% ipython --no-banner

In [1]: import numpy as np

In [2]: from numpy import linalg as LA

In [3]: np.set_printoptions(suppress=True, linewidth=120)

In [4]: m1 = np.loadtxt("out19.csv", delimiter=",")

In [5]: m1
Out[5]: 
array([[0., 1., 0.],
       [1., 0., 0.],
       [0., 0., 0.]])

In [6]: # symmetric

In [7]: vals, vecs = LA.eigh(m1)

In [8]: x = np.array([-2, 1, 0])

In [9]: x @ m1 @ x
Out[9]: np.float64(-4.0)

In [10]: np.round(LA.eigvalsh(m1[1:, 1:]), 1)
Out[10]: array([0., 0.])

In [11]: np.abs(m1).sum(axis=1).max(), np.abs(vals).max()
Out[11]: (np.float64(1.0), np.float64(1.0))

In [12]: np.round(vecs * np.abs(vals) @ vecs.T, 1) + 0
Out[12]: 
array([[1., 0., 0.],
       [0., 1., 0.],
       [0., 0., 0.]])

In [13]: np.round(vecs * np.maximum(vals, 0) @ vecs.T, 1)
Out[13]: 
array([[0.5, 0.5, 0. ],
       [0.5, 0.5, 0. ],
       [0. , 0. , 0. ]])

In [14]: (m1 != 0).astype(int)
Out[14]: 
array([[0, 1, 0],
       [1, 0, 0],
       [0, 0, 0]])

In [15]: np.round(np.sort(LA.eigvals(m1).real), 1)
Out[15]: array([-1.,  0.,  1.])

In [16]: np.round(LA.det(m1), 1)
Out[16]: np.float64(0.0)

In [17]: np.flatnonzero(LA.matrix_power((m1 != 0) + (m1.T != 0) + np.eye(3), 3)[2])
Out[17]: array([2])

In [18]: (LA.matrix_power((m1 != 0) + (m1.T != 0) + np.eye(3), 3) > 0).astype(int)
Out[18]: 
array([[1, 1, 0],
       [1, 1, 0],
       [0, 0, 1]])

In [19]: np.all(LA.eigvalsh(m1) > 0)
Out[19]: np.False_

In [20]: [round(float(LA.det(m1[:i, :i])), 2) + 0 for i in range(1, 4)]
Out[20]: [0.0, -1.0, 0.0]

In [21]: G = m1.T @ m1

In [22]: np.round(LA.eigvalsh(G)[::-1], 1)
Out[22]: array([1., 1., 0.])

In [23]: G
Out[23]: 
array([[1., 0., 0.],
       [0., 1., 0.],
       [0., 0., 0.]])

In [24]: (m1 @ m1.T).shape
Out[24]: (3, 3)

In [25]: K = np.load("w.npy")

In [26]: K
Out[26]: 
array([[ 0.,  0.,  0.,  0.,  0.,  2.,  5.],
       [ 0.,  0.,  0.,  0.,  0., -2.,  4.],
       [ 0.,  0.,  0.,  0.,  0.,  5.,  0.],
       [ 0.,  0.,  0.,  0.,  0., -4.,  3.],
       [ 0.,  0.,  0.,  0.,  0.,  3., -4.],
       [ 2., -2.,  5., -4.,  3.,  0.,  0.],
       [ 5.,  4.,  0.,  3., -4.,  0.,  0.]])

In [27]: rng = np.random.default_rng(23)

In [28]: A2 = K + rng.integers(-2, 3, (7, 4)) @ rng.integers(-2, 3, (4, 7))

In [29]: A2
Out[29]: 
array([[  7.,   0.,   3.,  -1.,   7.,   2.,   4.],
       [ -5.,   6.,   3.,   7.,  -2.,   0.,   9.],
       [  8.,   1.,   0.,  -2.,  11.,   8.,  -4.],
       [ -2.,   1.,   2.,   3.,  -5.,  -6.,   8.],
       [  4.,   1.,   4.,   0.,   7.,   4.,  -6.],
       [ -3.,  -2.,   4.,  -4.,   1.,   1.,  -2.],
       [  5.,   6.,   0.,   7., -10.,  -2.,   8.]])

In [30]: A2 - K
Out[30]: 
array([[ 7.,  0.,  3., -1.,  7.,  0., -1.],
       [-5.,  6.,  3.,  7., -2.,  2.,  5.],
       [ 8.,  1.,  0., -2., 11.,  3., -4.],
       [-2.,  1.,  2.,  3., -5., -2.,  5.],
       [ 4.,  1.,  4.,  0.,  7.,  1., -2.],
       [-5.,  0., -1.,  0., -2.,  1., -2.],
       [ 0.,  2.,  0.,  4., -6., -2.,  8.]])

In [31]: np.abs(A2 - K).sum(axis=1)
Out[31]: array([19., 30., 29., 20., 19., 11., 22.])

In [32]: np.abs(np.diag(LA.qr(m1)[1])) > 1e-9
Out[32]: array([ True,  True, False])

In [33]: round(np.abs(LA.eigvals(K)).max(), 1)
Out[33]: np.float64(9.2)

In [34]: K @ K
Out[34]: 
array([[ 29.,  16.,  10.,   7., -14.,   0.,   0.],
       [ 16.,  20., -10.,  20., -22.,   0.,   0.],
       [ 10., -10.,  25., -20.,  15.,   0.,   0.],
       [  7.,  20., -20.,  25., -24.,   0.,   0.],
       [-14., -22.,  15., -24.,  25.,   0.,   0.],
       [  0.,   0.,   0.,   0.,   0.,  58., -22.],
       [  0.,   0.,   0.,   0.,   0., -22.,  66.]])

In [35]: round(float(LA.det(K)), 1)
Out[35]: 0.0

In [36]: vals, vecs = LA.eigh(K)

In [37]: np.round(LA.svd(K, compute_uv=False), 1) + 0
Out[37]: array([9.2, 9.2, 6.3, 6.3, 0. , 0. , 0. ])

In [38]: np.round(vecs @ np.diag(vals) @ vecs.T, 1) + 0
Out[38]: 
array([[ 0.,  0.,  0.,  0.,  0.,  2.,  5.],
       [ 0.,  0.,  0.,  0.,  0., -2.,  4.],
       [ 0.,  0.,  0.,  0.,  0.,  5.,  0.],
       [ 0.,  0.,  0.,  0.,  0., -4.,  3.],
       [ 0.,  0.,  0.,  0.,  0.,  3., -4.],
       [ 2., -2.,  5., -4.,  3.,  0.,  0.],
       [ 5.,  4.,  0.,  3., -4.,  0.,  0.]])

In [39]: np.round(LA.eigvalsh(K + -1 * np.eye(7)), 1)
Out[39]: array([-10.2,  -7.3,  -1. ,  -1. ,  -1. ,   5.3,   8.2])

In [40]: np.abs(vecs[:, -1]).round(6).argmax()
Out[40]: np.int64(6)

In [41]: np.round(vecs.T @ vecs, 1) + 0
Out[41]: 
array([[1., 0., 0., 0., 0., 0., 0.],
       [0., 1., 0., 0., 0., 0., 0.],
       [0., 0., 1., 0., 0., 0., 0.],
       [0., 0., 0., 1., 0., 0., 0.],
       [0., 0., 0., 0., 1., 0., 0.],
       [0., 0., 0., 0., 0., 1., 0.],
       [0., 0., 0., 0., 0., 0., 1.]])

In [42]: A2 = np.array([[1, 2, -1, 1, -3, -1, -2, -1],
    ...:     [-1, 2, 0, 1, 1, 1, -2, 2],
    ...:     [-1, 2, 0, -1, 0, 0, 1, -2],
    ...:     [-2, 3, -2, 0, -3, 0, -3, -1],
    ...:     [-2, 0, -2, 0, -1, 2, -2, 2],
    ...:     [2, 2, -1, 0, 0, -2, 0, 2],
    ...:     [2, -3, -2, 3, 1, -1, 0, 0],
    ...:     [2, -1, -1, -1, 0, 0, -3, -3]])

In [43]: F = np.triu(A2, 1)

In [44]: F
Out[44]: 
array([[ 0,  2, -1,  1, -3, -1, -2, -1],
       [ 0,  0,  0,  1,  1,  1, -2,  2],
       [ 0,  0,  0, -1,  0,  0,  1, -2],
       [ 0,  0,  0,  0, -3,  0, -3, -1],
       [ 0,  0,  0,  0,  0,  2, -2,  2],
       [ 0,  0,  0,  0,  0,  0,  0,  2],
       [ 0,  0,  0,  0,  0,  0,  0,  0],
       [ 0,  0,  0,  0,  0,  0,  0,  0]])

In [45]: Uu, s, vt = LA.svd(F)

In [46]: vecs = vt[:(s > 1e-8).sum()]

In [47]: x = F[2] + -1 * F[5] + rng.integers(2) * np.eye(8)[0]

In [48]: x
Out[48]: array([ 0.,  0.,  0., -1.,  0.,  0.,  1., -4.])

In [49]: np.round(LA.norm(x - vecs.T @ vecs @ x), 1)
Out[49]: np.float64(0.0)

In [50]: np.round(vecs.T @ vecs, 1) + 0
Out[50]: 
array([[ 0. ,  0. ,  0. ,  0. ,  0. ,  0. ,  0. ,  0. ],
       [ 0. ,  0.8, -0.4,  0. ,  0. ,  0. ,  0. ,  0. ],
       [ 0. , -0.4,  0.2,  0. ,  0. ,  0. ,  0. ,  0. ],
       [ 0. ,  0. ,  0. ,  1. ,  0. ,  0. ,  0. ,  0. ],
       [ 0. ,  0. ,  0. ,  0. ,  1. ,  0. ,  0. ,  0. ],
       [ 0. ,  0. ,  0. ,  0. ,  0. ,  1. ,  0. ,  0. ],
       [ 0. ,  0. ,  0. ,  0. ,  0. ,  0. ,  1. ,  0. ],
       [ 0. ,  0. ,  0. ,  0. ,  0. ,  0. ,  0. ,  1. ]])
